$ python -q
>>> import numpy as np
>>> np.set_printoptions(suppress=True, linewidth=200)
>>> def tidy(a):
...     return np.round(a, 2) + 0
... 
>>> W0 = np.load("block7.npy")
>>> tidy(W0)
array([[ -8.5 ,  -2.91,  -0.87, -13.47,   0.52,   0.33,   3.25,  11.23],
       [-10.25,  -1.98,  -0.07, -13.27,   0.91,   0.03,   2.01,  10.48],
       [ -3.57,   6.9 ,   4.78,  10.09,   1.69,  -1.84,  -8.74, -11.5 ],
       [-10.07,  -2.08,  -0.16, -13.31,   0.87,   0.06,   2.14,  10.57],
       [  1.67,  -6.51,  -4.31, -11.08,  -1.39,   1.66,   8.17,  11.93],
       [-13.27,   0.03,   1.55, -12.15,   1.65,  -0.59,  -0.63,   8.39],
       [ 14.95,  -6.43,  -5.79,   1.31,  -3.02,   2.23,   8.65,   3.3 ],
       [ 10.53,  -7.48,  -5.94,  -4.8 ,  -2.66,   2.29,   9.76,   8.21],
       [ -1.9 ,   6.56,   4.37,  10.97,   1.43,  -1.68,  -8.24, -11.88],
       [ -3.29,   6.85,   4.71,  10.25,   1.65,  -1.81,  -8.66, -11.57],
       [  9.45,  -7.5 ,  -5.83,  -5.83,  -2.53,   2.24,   9.74,   8.94],
       [-16.25,   3.97,   4.38,  -7.26,   2.73,  -1.69,  -5.65,   2.43],
       [-15.49,   6.04,   5.6 ,  -2.56,   3.01,  -2.15,  -8.19,  -2.17],
       [  0.09,   6.07,   3.83,  11.84,   1.09,  -1.47,  -7.54, -12.17],
       [  8.22,  -7.47,  -5.67,  -6.91,  -2.37,   2.18,   9.65,   9.66],
       [ 15.54,  -6.  ,  -5.58,   2.68,  -3.01,   2.15,   8.14,   2.07],
       [  0.28,  -6.17,  -3.93, -11.69,  -1.15,   1.51,   7.68,  12.13],
       [-11.19,   7.43,   5.99,   4.11,   2.73,  -2.3 ,  -9.74,  -7.7 ],
       [ -2.86,   6.77,   4.61,  10.48,   1.58,  -1.77,  -8.54, -11.68],
       [ -2.18,  -5.45,  -3.2 , -12.57,  -0.72,   1.23,   6.68,  12.27],
       [ 10.95,  -7.45,  -5.97,  -4.36,  -2.71,   2.3 ,   9.75,   7.89],
       [ 12.5 ,   0.55,  -1.09,  12.57,  -1.45,   0.42,  -0.13,  -9.06],
       [  1.75,   5.59,   3.34,  12.44,   0.8 ,  -1.28,  -6.87, -12.26],
       [-15.79,   2.75,   3.56,  -9.2 ,   2.45,  -1.37,  -4.12,   4.57],
       [ -2.02,  -5.5 ,  -3.25, -12.52,  -0.75,   1.25,   6.75,  12.27],
       [-12.83,  -0.31,   1.28, -12.4 ,   1.53,  -0.49,  -0.18,   8.79],
       [-15.26,   6.22,   5.69,  -1.98,   3.02,  -2.19,  -8.42,  -2.7 ],
       [-15.27,   1.98,   3.01, -10.21,   2.25,  -1.16,  -3.14,   5.77],
       [-13.98,   6.88,   5.96,   0.46,   2.98,  -2.29,  -9.17,  -4.82],
       [  0.57,   5.94,   3.69,  12.03,   1.01,  -1.42,  -7.35, -12.21],
       [ -8.31,   7.47,   5.68,   6.83,   2.38,  -2.19,  -9.66,  -9.61],
       [  8.29,   3.02,   0.96,  13.48,  -0.48,  -0.37,  -3.39, -11.3 ],
       [ -4.82,  -4.52,  -2.31, -13.21,  -0.22,   0.89,   5.41,  12.1 ],
       [  6.45,   3.86,   1.7 ,  13.42,  -0.1 ,  -0.65,  -4.52, -11.82],
       [ 15.88,  -5.62,  -5.38,   3.73,  -2.99,   2.07,   7.69,   1.09],
       [-13.72,   6.97,   5.99,   0.87,   2.96,  -2.3 ,  -9.27,  -5.16],
       [-11.22,  -1.4 ,   0.41, -13.04,   1.14,  -0.16,   1.24,   9.95],
       [ 10.04,   2.1 ,   0.17,  13.31,  -0.86,  -0.07,  -2.16, -10.59],
       [  2.04,   5.5 ,   3.24,  12.53,   0.74,  -1.25,  -6.74, -12.27],
       [  8.34,   2.99,   0.93,  13.48,  -0.49,  -0.36,  -3.35, -11.29],
       [ -8.47,  -2.93,  -0.88, -13.47,   0.52,   0.34,   3.27,  11.24]])
>>> u = np.array([-4, 2])
>>> tidy(np.polyval(u, W0[23]))
array([ 65.16,  -9.  , -12.22,  38.82,  -7.82,   7.47,  18.47, -16.3 ])
>>> Z = W0[[7, 11]].astype(float)
>>> for _ in range(4):
...     idx = np.linalg.norm(W0[:, None] - Z, axis=-1).argmin(axis=1)
...     Z = np.array([W0[idx == j].mean(axis=0) for j in range(2)])
... 
>>> idx
array([0, 0, 1, 0, 0, 1, 0, 0, 1, 1, 0, 1, 1, 1, 0, 0, 0, 1, 1, 0, 0, 1, 1, 1, 0, 1, 1, 1, 1, 1, 1, 1, 0, 1, 0, 1, 0, 1, 1, 1, 0])
>>> np.bincount(idx)
array([17, 24])
>>> rank = np.linalg.matrix_rank(W0)
>>> rank
np.int64(2)
>>> N = np.linalg.svd(W0)[2][rank:].T
>>> np.linalg.matrix_rank(W0.T @ W0), np.linalg.matrix_rank(W0 @ W0.T)
(np.int64(2), np.int64(2))
>>> N.shape
(8, 6)
>>> Ac = W0 - W0.mean(axis=0)
>>> vecs = np.linalg.svd(Ac)[2][:2]
>>> Y = Ac - Ac @ vecs.T @ vecs
>>> tidy(np.cov(Ac @ vecs.T, rowvar=False))
array([[251.3 ,   0.  ],
       [  0.  , 152.33]])
>>> arr = np.load("x.npy")
>>> arr
array([[  0,   1,  12,   5,  -1,  -1,   1,  -1],
       [ -1,   0,  10,   3,   2,   1,  12,   3],
       [-12, -10,   0,   9,   5,  -9,   1,   4],
       [ -5,  -3,  -9,   0,  -7,   6,   7,   0],
       [  1,  -2,  -5,   7,   0,  -7,  -5,  -3],
       [  1,  -1,   9,  -6,   7,   0,  -2,  -1],
       [ -1, -12,  -1,  -7,   5,   2,   0,   0],
       [  1,  -3,  -4,   0,   3,   1,   0,   0]])
>>> x = np.array([0, 1, 0, 1, 1, 0, 0, 0])
>>> y = arr @ x
>>> y
array([  5,   5,   4, -10,   5,   0, -14,   0])
>>> tidy(np.linalg.solve(arr.T, arr[1]))
array([0., 1., 0., 0., 0., 0., 0., 0.])
>>> tidy(np.linalg.solve(arr, arr[:, 1]))
array([0., 1., 0., 0., 0., 0., 0., 0.])
>>> tidy(np.linalg.solve(arr, y + arr[:, 6]))
array([0., 1., 0., 1., 1., 0., 1., 0.])
>>> def softmax(z):
...     e = np.exp(z - z.max(axis=-1, keepdims=True))
...     return e / e.sum(axis=-1, keepdims=True)
... 
>>> tidy(softmax(arr[6] + 2))
array([0.  , 0.  , 0.  , 0.  , 0.94, 0.05, 0.01, 0.01])
>>> tidy(softmax(arr[6]))
array([0.  , 0.  , 0.  , 0.  , 0.94, 0.05, 0.01, 0.01])
>>> tidy(softmax(10 * arr[6]))
array([0., 0., 0., 0., 1., 0., 0., 0.])
>>> tidy(softmax(arr).sum(axis=1))
array([1., 1., 1., 1., 1., 1., 1., 1.])
>>> att = arr @ arr.T / np.sqrt(8)
>>> tidy(softmax(att)[6] @ arr)
array([ -1., -12.,  -1.,  -7.,   5.,   2.,   0.,   0.])
>>> Y = arr / np.linalg.norm(arr, axis=1, keepdims=True)
>>> cov = Y @ Y.T
>>> tidy(np.linalg.norm(Y, axis=1))
array([1., 1., 1., 1., 1., 1., 1., 1.])
>>> np.argwhere(np.triu(np.abs(cov) > 0.95, 1))
array([], shape=(0, 2), dtype=int64)
>>> (np.abs(cov) > 0.9).astype(int)
array([[1, 0, 0, 0, 0, 0, 0, 0],
       [0, 1, 0, 0, 0, 0, 0, 0],
       [0, 0, 1, 0, 0, 0, 0, 0],
       [0, 0, 0, 1, 0, 0, 0, 0],
       [0, 0, 0, 0, 1, 0, 0, 0],
       [0, 0, 0, 0, 0, 1, 0, 0],
       [0, 0, 0, 0, 0, 0, 1, 0],
       [0, 0, 0, 0, 0, 0, 0, 1]])
>>> Y = np.array([[-2, 2, 1, 1, 0, 3],
...     [-1, 2, -1, -1, 0, -1],
...     [-1, -2, 3, 0, -1, 3],
...     [1, -2, 2, -3, -1, 3],
...     [2, 3, -1, -1, 0, -2],
...     [-3, -2, -1, 3, 2, -2]])
>>> A = np.tril(Y)
>>> A
array([[-2,  0,  0,  0,  0,  0],
       [-1,  2,  0,  0,  0,  0],
       [-1, -2,  3,  0,  0,  0],
       [ 1, -2,  2, -3,  0,  0],
       [ 2,  3, -1, -1,  0,  0],
       [-3, -2, -1,  3,  2, -2]])
>>> Y = A / np.linalg.norm(A, axis=1, keepdims=True)
>>> cov = Y @ Y.T
>>> np.argwhere(np.triu(np.abs(cov) > 0.95, 1))
array([], shape=(0, 2), dtype=int64)
>>> (cov - 2 * np.eye(6)).round(6).argmax(axis=1)
array([5, 4, 3, 2, 1, 0])
>>> tidy(cov)
array([[ 1.  ,  0.45,  0.27, -0.24, -0.52,  0.54],
       [ 0.45,  1.  , -0.36, -0.53,  0.46, -0.08],
       [ 0.27, -0.36,  1.  ,  0.57, -0.76,  0.19],
       [-0.24, -0.53,  0.57,  1.  , -0.18, -0.42],
       [-0.52,  0.46, -0.76, -0.18,  1.  , -0.65],
       [ 0.54, -0.08,  0.19, -0.42, -0.65,  1.  ]])
>>> tidy(cov[5])
array([ 0.54, -0.08,  0.19, -0.42, -0.65,  1.  ])
>>> rank = np.linalg.matrix_rank(cov)
>>> rank
np.int64(5)
>>> N = np.linalg.svd(cov)[2][rank:].T
>>> tidy(N @ N.T)
array([[ 0.16, -0.19,  0.14, -0.1 ,  0.26,  0.  ],
       [-0.19,  0.23, -0.17,  0.11, -0.31,  0.  ],
       [ 0.14, -0.17,  0.12, -0.08,  0.23,  0.  ],
       [-0.1 ,  0.11, -0.08,  0.06, -0.16,  0.  ],
       [ 0.26, -0.31,  0.23, -0.16,  0.43,  0.  ],
       [ 0.  ,  0.  ,  0.  ,  0.  ,  0.  ,  0.  ]])
>>> N.shape
(6, 1)
>>> [int(np.linalg.matrix_rank(cov[:i])) for i in range(1, len(cov) + 1)]
[1, 2, 3, 4, 4, 5]
>>> np.allclose(cov @ N, 0)
True
>>> left, sv, Vh = np.linalg.svd(A)
>>> vecs = Vh[:(sv > 1e-8).sum()]
>>> rng = np.random.default_rng(48)
>>> x = A[2] + 5 * A[5] + rng.integers(2) * np.eye(6)[0]
>>> x
array([-16., -12.,  -2.,  15.,  10., -10.])
>>> np.allclose(vecs.T @ vecs @ x, x)
True
>>> tidy(np.linalg.norm(x - vecs.T @ vecs @ x))
np.float64(0.0)
>>> X = np.load("case14.npy")
>>> X
array([[ 0,  0, -6,  0],
       [ 0,  0, -6, -4],
       [ 6,  0,  3,  0],
       [ 6,  4,  3,  2]])
>>> np.trace(X)
np.int64(5)
>>> tidy(np.abs(np.linalg.eigvals(X)).max())
np.float64(6.0)
>>> tidy(np.sort(np.abs(np.linalg.eigvals(X))))
array([4., 4., 6., 6.])
>>> np.allclose(X, X.T)
False
>>> tidy(np.linalg.det(X))
np.float64(576.0)
>>> (X + X.T) / 2
array([[ 0. ,  0. ,  0. ,  3. ],
       [ 0. ,  0. , -3. ,  0. ],
       [ 0. , -3. ,  3. ,  1.5],
       [ 3. ,  0. ,  1.5,  2. ]])
>>> P = np.triu(np.array([[1, 9, -1, 5], [-3, -9, -2, -2], [-2, 1, 0, 6], [3, 2, 0, -7]]), 1) + np.eye(4)
>>> Y = P @ X @ np.linalg.inv(P)
>>> Y
array([[   24.,  -196.,  -416.,  1958.],
       [  -24.,   208.,   374., -1716.],
       [   42.,  -354.,  -645.,  2964.],
       [    6.,   -50.,   -91.,   418.]])
>>> np.linalg.matrix_rank(Y)
np.int64(4)
>>> P @ X - X @ P
array([[ 24.,  20., -42.,  10.],
       [-24.,  -8., -12.,  32.],
       [ 36., -30.,  24., -36.],
       [  0., -54.,  14., -40.]])
>>> np.trace(Y), np.trace(X)
(np.float64(5.0), np.int64(5))
>>> tidy(np.linalg.det(Y))
np.float64(576.0)
>>> x = np.array([0, 1, 1, 0])
>>> h = np.maximum(X @ x, 0)
>>> np.flatnonzero(h > 1e-9)
array([2, 3])
>>> X * (h > 1e-9)[:, None]
array([[0, 0, 0, 0],
       [0, 0, 0, 0],
       [6, 0, 3, 0],
       [6, 4, 3, 2]])
>>> X.T @ h
array([60, 28, 30, 14])
>>> tidy(np.tanh(X @ x))
array([-1., -1.,  1.,  1.])
>>> np.maximum(X @ (3 * x), 0)
array([ 0,  0,  9, 21])
>>> Y = X ** -1
Traceback (most recent call last):
  File "<python-input-85>", line 1, in <module>
    Y = X ** -1
        ~~^^~~~
ValueError: Integers to negative integer powers are not allowed.
>>> Y = np.linalg.inv(X)
>>> np.allclose(Y, X.T)
False
>>> tidy(Y)
array([[ 0.08,  0.  ,  0.17,  0.  ],
       [-0.12,  0.12, -0.25,  0.25],
       [-0.17,  0.  ,  0.  ,  0.  ],
       [ 0.25, -0.25,  0.  ,  0.  ]])
>>> tidy(np.linalg.det(X) * np.linalg.det(Y))
np.float64(1.0)
>>> (np.abs(Y) > 1e-9).astype(int)
array([[1, 0, 1, 0],
       [1, 1, 1, 1],
       [1, 0, 0, 0],
       [1, 1, 0, 0]])
>>> tidy(np.linalg.norm(Y[2] - Y[0]))
np.float64(0.3)
>>> tidy(np.linalg.norm(Y, axis=1))
array([0.19, 0.4 , 0.17, 0.35])
>>> tidy(np.linalg.norm(Y, "nuc"))
np.float64(1.0)
>>> np.linalg.norm(Y, axis=1).argmax()
np.int64(1)
>>> tidy(np.linalg.norm(Y, 1)), tidy(np.linalg.norm(Y, np.inf))
(np.float64(0.62), np.float64(0.75))
>>> tidy(np.linalg.norm(Y, 2))
np.float64(0.48)
>>> tidy(np.linalg.norm(Y, axis=0))
array([0.34, 0.28, 0.3 , 0.25])
>>> M = np.load("run15.npy")
>>> M
array([[1.  , 0.7 , 0.49, 0.34, 0.24, 0.17, 0.12, 0.08, 0.06, 0.04, 0.03, 0.02, 0.01, 0.01, 0.01],
       [0.7 , 1.  , 0.7 , 0.49, 0.34, 0.24, 0.17, 0.12, 0.08, 0.06, 0.04, 0.03, 0.02, 0.01, 0.01],
       [0.49, 0.7 , 1.  , 0.7 , 0.49, 0.34, 0.24, 0.17, 0.12, 0.08, 0.06, 0.04, 0.03, 0.02, 0.01],
       [0.34, 0.49, 0.7 , 1.  , 0.7 , 0.49, 0.34, 0.24, 0.17, 0.12, 0.08, 0.06, 0.04, 0.03, 0.02],
       [0.24, 0.34, 0.49, 0.7 , 1.  , 0.7 , 0.49, 0.34, 0.24, 0.17, 0.12, 0.08, 0.06, 0.04, 0.03],
       [0.17, 0.24, 0.34, 0.49, 0.7 , 1.  , 0.7 , 0.49, 0.34, 0.24, 0.17, 0.12, 0.08, 0.06, 0.04],
       [0.12, 0.17, 0.24, 0.34, 0.49, 0.7 , 1.  , 0.7 , 0.49, 0.34, 0.24, 0.17, 0.12, 0.08, 0.06],
       [0.08, 0.12, 0.17, 0.24, 0.34, 0.49, 0.7 , 1.  , 0.7 , 0.49, 0.34, 0.24, 0.17, 0.12, 0.08],
       [0.06, 0.08, 0.12, 0.17, 0.24, 0.34, 0.49, 0.7 , 1.  , 0.7 , 0.49, 0.34, 0.24, 0.17, 0.12],
       [0.04, 0.06, 0.08, 0.12, 0.17, 0.24, 0.34, 0.49, 0.7 , 1.  , 0.7 , 0.49, 0.34, 0.24, 0.17],
       [0.03, 0.04, 0.06, 0.08, 0.12, 0.17, 0.24, 0.34, 0.49, 0.7 , 1.  , 0.7 , 0.49, 0.34, 0.24],
       [0.02, 0.03, 0.04, 0.06, 0.08, 0.12, 0.17, 0.24, 0.34, 0.49, 0.7 , 1.  , 0.7 , 0.49, 0.34],
       [0.01, 0.02, 0.03, 0.04, 0.06, 0.08, 0.12, 0.17, 0.24, 0.34, 0.49, 0.7 , 1.  , 0.7 , 0.49],
       [0.01, 0.01, 0.02, 0.03, 0.04, 0.06, 0.08, 0.12, 0.17, 0.24, 0.34, 0.49, 0.7 , 1.  , 0.7 ],
       [0.01, 0.01, 0.01, 0.02, 0.03, 0.04, 0.06, 0.08, 0.12, 0.17, 0.24, 0.34, 0.49, 0.7 , 1.  ]])
>>> x = np.ones(15)
>>> for _ in range(4):
...     x = M @ x
...     x /= np.linalg.norm(x)
...     print(round(x @ M @ x, 2))
... 
4.76
4.78
4.78
4.78
>>> tidy(x)
array([0.15, 0.19, 0.23, 0.26, 0.28, 0.3 , 0.31, 0.32, 0.31, 0.3 , 0.28, 0.26, 0.23, 0.19, 0.15])
>>> w, vecs = np.linalg.eigh(M)
>>> x = np.array([-1, -3, -3, 3, 0, -2, -1, 3, -1, 2, -3, -3, 1, 0, -1])
>>> tidy(np.abs(M).sum(axis=1).max()), tidy(np.abs(w).max())
(np.float64(5.28), np.float64(4.78))
>>> left, sv, Vh = np.linalg.svd(W0)
>>> np.argmax(sv[:-1] / (sv[1:] + 1e-6)) + 1
np.int64(2)
>>> Y = left[:, :2] @ np.diag(sv[:2]) @ Vh[:2]
>>> np.linalg.matrix_rank(Y)
np.int64(2)
>>> tidy(np.abs(W0 - Y).max())
np.float64(0.0)
>>> np.linalg.matrix_rank(W0, rtol=0.05)
np.int64(2)
>>> Lm = np.linalg.cholesky(M)
>>> np.linalg.eigvalsh(M).min() > 0
np.True_
>>> Y = M / np.sqrt((M ** 2).mean(axis=1, keepdims=True))
>>> tidy(np.linalg.norm(Y, axis=1))
array([3.87, 3.87, 3.87, 3.87, 3.87, 3.87, 3.87, 3.87, 3.87, 3.87, 3.87, 3.87, 3.87, 3.87, 3.87])
>>> tidy(Y[2])
array([1.16, 1.65, 2.36, 1.65, 1.16, 0.8 , 0.57, 0.4 , 0.28, 0.19, 0.14, 0.09, 0.07, 0.05, 0.02])
>>> np.linalg.matrix_rank(Y) == np.linalg.matrix_rank(M)
np.True_
>>> feats = np.load("data.npy")
>>> feats
array([[ 0,  1, -5,  5, -8, -4,  5, -9,  2],
       [ 2,  0,  1, -5,  5, -8, -4,  5, -9],
       [-9,  2,  0,  1, -5,  5, -8, -4,  5],
       [ 5, -9,  2,  0,  1, -5,  5, -8, -4],
       [-4,  5, -9,  2,  0,  1, -5,  5, -8],
       [-8, -4,  5, -9,  2,  0,  1, -5,  5],
       [ 5, -8, -4,  5, -9,  2,  0,  1, -5],
       [-5,  5, -8, -4,  5, -9,  2,  0,  1],
       [ 1, -5,  5, -8, -4,  5, -9,  2,  0]])
>>> x = np.array([2, 2, 1, 1, 0, 0, 0, 3, 0])
>>> y = feats @ x
>>> b, lr = np.zeros(9), 1 / np.linalg.norm(feats, 2) ** 2
>>> for i in range(3):
...     b -= lr * feats.T @ (feats @ b - y)
...     if i % 1 == 0: print(i, round(np.linalg.norm(feats @ b - y), 2))
... 
0 29.36
1 20.5
2 15.21
>>> tidy(np.linalg.cond(feats))
np.float64(7.63)
